% ipython --no-banner

In [1]: import numpy as np

In [2]: import numpy.linalg as la

In [3]: np.set_printoptions(precision=3, suppress=True, linewidth=120)

In [4]: def rnd(a):
   ...:     return np.round(a, 3) + 0
   ...: 

In [5]: W0 = 4 * np.eye(4) + np.ones((4, 4))

In [6]: print(W0)
[[5. 1. 1. 1.]
 [1. 5. 1. 1.]
 [1. 1. 5. 1.]
 [1. 1. 1. 5.]]

In [7]: # equal to its transpose

In [8]: evals, V = la.eig(W0)

In [9]: rnd(W0 @ V[:, 0] - evals[0] * V[:, 0])
Out[9]: array([0., 0., 0., 0.])

In [10]: print(rnd(np.sort(la.eigvals(W0.T))))
[4. 4. 4. 8.]

In [11]: A = np.array([[-3, 2, -1], [-1, -3, 2], [2, -1, -3]])

In [12]: np.diff(A, axis=0)
Out[12]: 
array([[ 2, -5,  3],
       [ 3,  2, -5]])

In [13]: rnd(A.mean(axis=0))
Out[13]: array([-0.667, -0.667, -0.667])

In [14]: rnd(la.norm(A))
Out[14]: np.float64(6.481)

In [15]: np.abs(A).max()
Out[15]: np.int64(3)

In [16]: print(A.sum(axis=1))
[-2 -2 -2]

In [17]: B = np.array([[3, 1], [2, 5]])

In [18]: m1 = np.tile(B, (2, 2))

In [19]: m1
Out[19]: 
array([[3, 1, 3, 1],
       [2, 5, 2, 5],
       [3, 1, 3, 1],
       [2, 5, 2, 5]])

In [20]: rk = la.matrix_rank(m1)

In [21]: print(rk)
2

In [22]: null = la.svd(m1)[2][rk:].T

In [23]: [int(la.matrix_rank(m1[:i])) for i in range(1, len(m1) + 1)]
Out[23]: [1, 2, 2, 2]

In [24]: np.allclose(m1 @ null, 0)
Out[24]: True

In [25]: null.shape
Out[25]: (4, 2)

In [26]: np.einsum("ij,ji->", m1, m1)
Out[26]: np.int64(152)

In [27]: print(rnd(np.poly(m1)))
[  1. -16.  52.   0.   0.]

In [28]: rnd(la.det(m1[::-1]))
Out[28]: np.float64(0.0)

In [29]: rnd(la.det(2 * m1)), rnd(la.det(m1))
Out[29]: (np.float64(0.0), np.float64(0.0))

In [30]: rnd(la.eigvals(m1).sum().real)
Out[30]: np.float64(16.0)

In [31]: la.lstsq(m1[:-1].T, m1[-1])[2]
Out[31]: np.int32(2)

In [32]: rnd(np.trace(la.pinv(m1) @ m1))
Out[32]: np.float64(2.0)

In [33]: np.allclose(m1[:-1].T @ la.lstsq(m1[:-1].T, m1[-1])[0], m1[-1])
Out[33]: True

In [34]: np.unique(m1.round(6), axis=0).shape
Out[34]: (2, 4)

In [35]: rng = np.random.default_rng(311)

In [36]: lab = rng.permutation(4)

In [37]: print(lab)
[0 3 2 1]

In [38]: B = m1[lab][:, lab]

In [39]: print(B)
[[3 1 3 1]
 [2 5 2 5]
 [3 1 3 1]
 [2 5 2 5]]

In [40]: U, sigma, VT = la.svd(m1, full_matrices=False)

In [41]: U.shape, sigma.shape, VT.shape
Out[41]: ((4, 4), (4,), (4, 4))

In [42]: print(np.abs(U[:, 0]).round(6).argmax())
1

In [43]: (sigma > 1e-8).sum()
Out[43]: np.int64(2)

In [44]: rnd(np.abs(VT[0]))
Out[44]: array([0.372, 0.602, 0.372, 0.602])

In [45]: E = np.loadtxt("sample15.csv", delimiter=",")

In [46]: E
Out[46]: 
array([[3., 6., 3., 6.],
       [3., 6., 3., 6.],
       [0., 7., 3., 5.]])

In [47]: # row 1 repeats row 0

In [48]: np.argsort(-la.norm(E, axis=0).round(6), kind="stable")[:3]
Out[48]: array([1, 3, 2])

In [49]: rnd(la.norm(E, 2) / la.norm(E))
Out[49]: np.float64(0.986)

In [50]: U, sigma, VT = la.svd(E)

In [51]: V = VT[:(sigma > 1e-8).sum()]

In [52]: x = E[1] + -2 * E[2] + rng.integers(2) * np.eye(4)[3]

In [53]: print(x)
[ 3. -8. -3. -3.]

In [54]: la.matrix_rank(np.vstack([E, x]))
Out[54]: np.int64(3)

In [55]: rnd(la.norm(x - V.T @ V @ x))
Out[55]: np.float64(0.764)

In [56]: rnd(V.T @ V)
Out[56]: 
array([[ 0.822, -0.228,  0.02 ,  0.307],
       [-0.228,  0.653,  0.248,  0.337],
       [ 0.02 ,  0.248,  0.109,  0.188],
       [ 0.307,  0.337,  0.188,  0.416]])

In [57]: rnd(np.diag(V.T @ V))
Out[57]: array([0.822, 0.653, 0.109, 0.416])

In [58]: rnd(la.svd(E, compute_uv=False))
Out[58]: array([15.997,  2.665,  0.   ])

In [59]: E.sum(axis=1)
Out[59]: array([18., 18., 15.])

In [60]: rnd(E.mean(axis=0))
Out[60]: array([2.   , 6.333, 3.   , 5.667])

In [61]: la.matrix_rank(E)
Out[61]: np.int64(2)

In [62]: u, v = E[1], E[2]

In [63]: u @ v
Out[63]: np.float64(81.0)

In [64]: pr = (u @ v) / (u @ u) * u

In [65]: print(rnd(la.norm(u + v) ** 2 + la.norm(u - v) ** 2))
346.0

In [66]: la.matrix_rank(np.outer(u, v))
Out[66]: np.int64(1)

In [67]: theta = np.radians(15)

In [68]: r_ = np.eye(4)

In [69]: r_[0, 0] = r_[2, 2] = np.cos(theta)

In [70]: r_[0, 2], r_[2, 0] = -np.sin(theta), np.sin(theta)

In [71]: rnd(r_)
Out[71]: 
array([[ 0.966,  0.   , -0.259,  0.   ],
       [ 0.   ,  1.   ,  0.   ,  0.   ],
       [ 0.259,  0.   ,  0.966,  0.   ],
       [ 0.   ,  0.   ,  0.   ,  1.   ]])

In [72]: B = E @ r_.T

In [73]: rnd(la.svd(E, compute_uv=False)), rnd(la.svd(B, compute_uv=False))
Out[73]: (array([15.997,  2.665,  0.   ]), array([15.997,  2.665,  0.   ]))

In [74]: B = np.array([[2, 0], [-2, -1]])

In [75]: basis = np.array([[-2, 0], [-2, 3]])

In [76]: mat = np.block([[B, np.array([[1, 2], [1, 0]])], [np.zeros((2, 2)), basis]])

In [77]: print(mat)
[[ 2.  0.  1.  2.]
 [-2. -1.  1.  0.]
 [ 0.  0. -2.  0.]
 [ 0.  0. -2.  3.]]

In [78]: x = np.array([1, 3, 0, 2])

In [79]: np.einsum("ij,j->i", mat, x)
Out[79]: array([ 6., -5.,  0.,  6.])

In [80]: mat @ np.eye(4)[3]
Out[80]: array([2., 0., 0., 3.])

In [81]: (mat * x).sum(axis=1)
Out[81]: array([ 6., -5.,  0.,  6.])

In [82]: Q, r_ = la.qr(mat)

In [83]: Q.shape, r_.shape
Out[83]: ((4, 4), (4, 4))

In [84]: rnd(Q @ r_)
Out[84]: 
array([[ 2.,  0.,  1.,  2.],
       [-2., -1.,  1.,  0.],
       [ 0.,  0., -2.,  0.],
       [ 0.,  0., -2.,  3.]])

In [85]: np.einsum("ij,ji->", mat, mat)
Out[85]: np.float64(18.0)

In [86]: np.kron(np.eye(2, dtype=int), mat)
Out[86]: 
array([[ 2.,  0.,  1.,  2.,  0.,  0.,  0.,  0.],
       [-2., -1.,  1.,  0., -0., -0.,  0.,  0.],
       [ 0.,  0., -2.,  0.,  0.,  0., -0.,  0.],
       [ 0.,  0., -2.,  3.,  0.,  0., -0.,  0.],
       [ 0.,  0.,  0.,  0.,  2.,  0.,  1.,  2.],
       [-0., -0.,  0.,  0., -2., -1.,  1.,  0.],
       [ 0.,  0., -0.,  0.,  0.,  0., -2.,  0.],
       [ 0.,  0., -0.,  0.,  0.,  0., -2.,  3.]])

In [87]: B = np.array([[3, 1, 2], [2, 2, 1], [1, 2, 1], [0, 1, 1]])

In [88]: la.matrix_rank(mat @ B)
Out[88]: np.int64(3)

In [89]: np.einsum("ij,ij->i", mat, mat)
Out[89]: array([ 9.,  6.,  4., 13.])

In [90]: np.vstack([mat, B.T]).shape
Out[90]: (7, 4)

In [91]: B @ mat
---------------------------------------------------------------------------
ValueError                                Traceback (most recent call last)
Cell In[91], line 1
----> 1 B @ mat

ValueError: matmul: Input operand 1 has a mismatch in its core dimension 0, with gufunc signature (n?,k),(k,m?)->(n?,m?) (size 4 is different from 3)

In [92]: feats = np.array([[0, 0, 0, 1], [0, 0, 0, 0], [0, 0, 0, 0], [1, 0, 0, 0]])

In [93]: Q, r_ = la.qr(W0)

In [94]: rnd(abs(r_[0, 0])), rnd(la.norm(W0[:, 0]))
Out[94]: (np.float64(5.292), np.float64(5.292))

In [95]: np.allclose(r_.T @ r_, W0.T @ W0)
Out[95]: True

In [96]: rnd(Q @ r_)
Out[96]: 
array([[5., 1., 1., 1.],
       [1., 5., 1., 1.],
       [1., 1., 5., 1.],
       [1., 1., 1., 5.]])

In [97]: print(rnd(r_))
[[-5.292 -2.268 -2.268 -2.268]
 [ 0.    -4.781 -1.434 -1.434]
 [ 0.     0.    -4.561 -1.052]
 [ 0.     0.     0.     4.438]]

In [98]: arr = np.loadtxt("w.csv", delimiter=",")

In [99]: print(arr)
[[ 4.  3.  2.]
 [ 6.  5.  6.]
 [ 7.  6.  7.]
 [ 8.  7.  7.]
 [ 8. 12.  8.]
 [11. 14. 13.]
 [15. 19. 18.]
 [18. 22. 20.]
 [20. 24. 23.]
 [20. 24. 26.]
 [24. 29. 28.]
 [28. 32. 31.]]

In [100]: rnd(la.norm(E) ** 2 / la.norm(E, 2) ** 2)
Out[100]: np.float64(1.028)

In [101]: rnd(la.norm(E, axis=0))
Out[101]: array([ 4.243, 11.   ,  5.196,  9.849])

In [102]: la.norm(E, axis=1).argmax()
Out[102]: np.int64(0)

In [103]: d = la.norm(arr[:, None] - arr[None], axis=-1)

In [104]: print(np.unravel_index(d.round(6).argmax(), d.shape))
(np.int64(0), np.int64(11))

In [105]: rnd(la.norm(arr, axis=1))
Out[105]: array([ 5.385,  9.849, 11.576, 12.728, 16.492, 22.045, 30.166, 34.756, 38.794, 40.645, 46.915, 52.621])

In [106]: np.flatnonzero(d[7] < d.mean() / 2)
Out[106]: array([6, 7, 8, 9])

In [107]: rnd(d[:5, :5])
Out[107]: 
array([[ 0.   ,  4.899,  6.557,  7.55 , 11.533],
       [ 4.899,  0.   ,  1.732,  3.   ,  7.55 ],
       [ 6.557,  1.732,  0.   ,  1.414,  6.164],
       [ 7.55 ,  3.   ,  1.414,  0.   ,  5.099],
       [11.533,  7.55 ,  6.164,  5.099,  0.   ]])

In [108]: F = np.load("test13.npy")

In [109]: F
Out[109]: 
array([[0, 1, 1, 1],
       [1, 0, 0, 1],
       [1, 0, 0, 1],
       [1, 1, 1, 0]])

In [110]: # rows and columns are dependent

In [111]: np.abs(np.diag(la.qr(F)[1])) > 1e-9
Out[111]: array([ True,  True, False,  True])

In [112]: print(rnd(np.trace(la.pinv(F) @ F)))
3.0

In [113]: la.lstsq(F[:-1].T, F[-1])[2]
Out[113]: np.int32(2)

In [114]: try:
     ...:     la.inv(F)
     ...: except la.LinAlgError as e:
     ...:     print(repr(e))
     ...: 
LinAlgError('Singular matrix')

In [115]: x = np.array([1, 2, -2])

In [116]: arr @ np.eye(3)[0]
Out[116]: array([ 4.,  6.,  7.,  8.,  8., 11., 15., 18., 20., 20., 24., 28.])

In [117]: arr @ (2 * x)
Out[117]: array([12.,  8., 10., 16., 32., 26., 34., 44., 44., 32., 52., 60.])

In [118]: arr * x
Out[118]: 
array([[  4.,   6.,  -4.],
       [  6.,  10., -12.],
       [  7.,  12., -14.],
       [  8.,  14., -14.],
       [  8.,  24., -16.],
       [ 11.,  28., -26.],
       [ 15.,  38., -36.],
       [ 18.,  44., -40.],
       [ 20.,  48., -46.],
       [ 20.,  48., -52.],
       [ 24.,  58., -56.],
       [ 28.,  64., -62.]])

In [119]: print(np.einsum("ij,j->i", arr, x))
[ 6.  4.  5.  8. 16. 13. 17. 22. 22. 16. 26. 30.]

In [120]: print(np.sign((arr @ x).round(6)))
[1. 1. 1. 1. 1. 1. 1. 1. 1. 1. 1. 1.]

In [121]: la.norm(arr @ x) <= la.norm(arr, 2) * la.norm(x) + 1e-9
Out[121]: np.True_
